$ python -q
>>> import numpy as np
>>> np.set_printoptions(suppress=True, linewidth=200)
>>> B = np.array([[0, 0, -1], [1, -2, 0]])
>>> F = B.T @ B
>>> print(F)
[[ 1 -2  0]
 [-2  4  0]
 [ 0  0  1]]
>>> w, evecs = np.linalg.eigh(F)
>>> print(np.round(evecs.T @ F @ evecs, 3) + 0)
[[0. 0. 0.]
 [0. 1. 0.]
 [0. 0. 5.]]
>>> print(w)
[0. 1. 5.]
>>> print(np.unique(w.round(6) + 0, return_counts=True)[1])
[1 1 1]
>>> print(w.sum(), np.trace(F))
6.0 6
>>> print(F @ F)
[[  5 -10   0]
 [-10  20   0]
 [  0   0   1]]
>>> print((F != 0).astype(int))
[[1 1 0]
 [1 1 0]
 [0 0 1]]
>>> print(np.round(np.sort(np.linalg.eigvals(F).real), 3))
[0. 1. 5.]
>>> B = np.array([[-6, 6, 3], [4, -9, 5], [0, -1, -6]])
>>> print(np.linalg.matrix_rank(np.vstack([F, B.T])))
3
>>> print(np.linalg.matrix_rank(F @ B))
2
>>> print(np.einsum("ik,kj->ji", F, B))
[[-14  28   0]
 [ 24 -48  -1]
 [ -7  14  -6]]
>>> print(F @ B)
[[-14  24  -7]
 [ 28 -48  14]
 [  0  -1  -6]]
>>> print(B.T @ F.T)
[[-14  28   0]
 [ 24 -48  -1]
 [ -7  14  -6]]
>>> print(np.einsum("ij->j", F))
[-1  2  1]
>>> print(np.einsum("ik,kj->ij", F, B))
[[-14  24  -7]
 [ 28 -48  14]
 [  0  -1  -6]]
>>> left, sigma, VT = np.linalg.svd(F)
>>> evecs = VT[:(sigma > 1e-8).sum()]
>>> rng = np.random.default_rng(44)
>>> x = F[0] + -2 * F[2] + rng.integers(2) * np.eye(3)[2]
>>> print(x)
[ 1. -2. -1.]
>>> print(np.allclose(evecs.T @ evecs @ x, x))
True
>>> print(np.round(np.diag(evecs.T @ evecs), 3))
[0.2 0.8 1. ]
>>> r0 = np.array([1, -1, 0])
>>> r1 = np.array([-2, -3, -1, 3])
>>> W0 = r0[:, None] + r1[None, :]
>>> print(W0)
[[-1 -2  0  4]
 [-3 -4 -2  2]
 [-2 -3 -1  3]]
>>> print(W0.reshape(2, -1))
[[-1 -2  0  4 -3 -4]
 [-2  2 -2 -3 -1  3]]
>>> W0.reshape(3, 5)
Traceback (most recent call last):
  File "<python-input-33>", line 1, in <module>
    W0.reshape(3, 5)
    ~~~~~~~~~~^^^^^^
ValueError: cannot reshape array of size 12 into shape (3,5)
>>> print(W0.ravel(order="F"))
[-1 -3 -2 -2 -4 -3  0 -2 -1  4  2  3]
>>> print(W0.reshape(-1, 2))
[[-1 -2]
 [ 0  4]
 [-3 -4]
 [-2  2]
 [-2 -3]
 [-1  3]]
>>> blk = W0.reshape(3, 2, -1)
>>> print(blk[:, 0])
[[-1 -2]
 [-3 -4]
 [-2 -3]]
>>> print(blk.sum(axis=1))
[[-1  2]
 [-5 -2]
 [-3  0]]
>>> print(np.einsum("ihd,ihd->ih", blk, blk))
[[ 5 16]
 [25  8]
 [13 10]]
>>> left, sigma, VT = np.linalg.svd(W0)
>>> print(sigma.round(3) + 0)
[8.359 2.67  0.   ]
>>> B = left[:, :2] @ np.diag(sigma[:2]) @ VT[:2]
>>> print(np.round(np.linalg.norm(W0 - B) / np.linalg.norm(W0), 3))
0.0
>>> print(np.linalg.matrix_rank(W0, rtol=0.05))
2
>>> print(np.linalg.matrix_rank(B))
2
>>> B = np.array([[1], [0]])
>>> cent = np.array([[1, -1]])
>>> A = B @ cent + 0.05 * rng.normal(size=(2, 2))
>>> print(A.round(3))
[[ 1.005 -0.984]
 [ 0.057  0.041]]
>>> B = A / np.sqrt((A ** 2).mean(axis=1, keepdims=True))
>>> print(np.linalg.matrix_rank(B) == np.linalg.matrix_rank(A))
True
>>> print(np.linalg.matrix_rank(A - A.mean(axis=1, keepdims=True)))
1
>>> x = np.array([-2, 1])
>>> h1 = np.maximum(A @ x, 0)
>>> print(A * (h1 > 1e-9)[:, None])
[[ 0. -0.]
 [ 0.  0.]]
>>> print(np.round(np.tanh(A @ x), 3))
[-0.995 -0.072]
>>> print(h1)
[0. 0.]
>>> print(A.T @ h1)
[0. 0.]
>>> def softmax(z):
...     e = np.exp(z - z.max(axis=-1, keepdims=True))
...     return e / e.sum(axis=-1, keepdims=True)
... 
>>> print(np.round(softmax(A[0] + 4), 3))
[0.88 0.12]
>>> att = A @ A.T / np.sqrt(2)
>>> print(np.round(softmax(att)[0] @ A, 3))
[ 0.816 -0.779]
>>> print(softmax(att).round(6).argmax(axis=1))
[0 0]
>>> print(np.round(softmax(att), 3))
[[0.8   0.2  ]
 [0.502 0.498]]
>>> M = np.loadtxt("a.csv", delimiter=",")
>>> print(M)
[[ 3.  3.  0.]
 [ 9.  0.  0.]
 [ 3.  3.  0.]
 [15.  0.  0.]
 [ 0.  9.  4.]
 [ 0.  9.  4.]
 [ 0. 15.  9.]
 [ 0.  9.  4.]
 [15.  0.  0.]
 [ 0. 15.  9.]
 [ 9.  0.  0.]
 [ 9.  0.  0.]
 [ 9.  0.  0.]
 [ 9.  0.  0.]
 [ 9.  0.  0.]
 [ 3.  3.  0.]]
>>> cov = np.cov(M, rowvar=False)
>>> print(np.round(np.polyfit(M[:, 2], M[:, 1], 1), 3))
[1.654 1.024]
>>> print(np.argwhere(np.triu(np.abs(np.corrcoef(M.T)) > 0.8, 1)))
[[0 1]
 [1 2]]
